$ ipython --no-banner

In [1]: import numpy as np

In [2]: np.set_printoptions(precision=2, suppress=True, linewidth=200)

In [3]: tidy = lambda a: np.round(a, 2) + 0

In [4]: F = np.load("w.npy")

In [5]: print(F)
[[  7.83   0.1   -0.6    0.     0.01  -0.02]
 [ -0.79  -0.41   3.1    0.    -0.01   0.02]
 [ 13.96   0.5   -0.83   0.     0.     0.14]
 [ 10.8    0.38   0.4    0.    -0.02  -0.19]
 [  1.76   0.17  -3.34   0.    -0.01  -0.06]
 [ -1.5   -0.44   3.59   0.     0.02   0.15]
 [ 11.49  -0.49   2.05   0.     0.01   0.01]
 [  7.14   0.11  -3.41   0.     0.03   0.01]
 [ -9.04   0.03  -3.1    0.     0.01  -0.02]
 [ 11.     0.08   1.27   0.    -0.01   0.03]
 [-13.36   0.46   1.05   0.    -0.01  -0.01]
 [ -7.11  -0.21  -3.59   0.01   0.     0.07]
 [  9.32  -0.56  -4.17   0.     0.02  -0.02]
 [ 12.08   0.35   1.8    0.    -0.02  -0.02]
 [  0.5    0.19  -2.13   0.    -0.01   0.08]
 [  1.42   1.03   0.51   0.     0.01   0.16]]

In [6]: Xc = F - F.mean(axis=0)

In [7]: evecs = np.linalg.svd(Xc)[2][:4]

In [8]: M2 = Xc - Xc @ evecs.T @ evecs

In [9]: print(np.linalg.norm(M2, axis=1).round(6).argmax())
7

In [10]: print(tidy(M2.std(axis=0)))
[0.   0.   0.   0.   0.01 0.  ]

In [11]: print(tidy((Xc @ evecs.T).std(axis=0)))
[8.05 2.46 0.41 0.08]

In [12]: print(tidy(np.diag(evecs.T @ evecs)))
[1.   1.   1.   0.   0.01 0.99]

In [13]: cent = F[[4, 9]].astype(float)

In [14]: for _ in range(4):
    ...:     lab = np.linalg.norm(F[:, None] - cent, axis=-1).argmin(axis=1)
    ...:     cent = np.array([F[lab == j].mean(axis=0) for j in range(2)])
    ...: 

In [15]: print(lab)
[1 0 1 1 0 0 1 1 0 1 0 0 1 1 0 0]

In [16]: print(tidy(cent[1] - cent[0]))
[13.97 -0.04  0.05  0.    0.   -0.06]

In [17]: print(tidy(cent))
[[-3.51  0.1  -0.49  0.    0.    0.05]
 [10.45  0.06 -0.44  0.    0.   -0.01]]
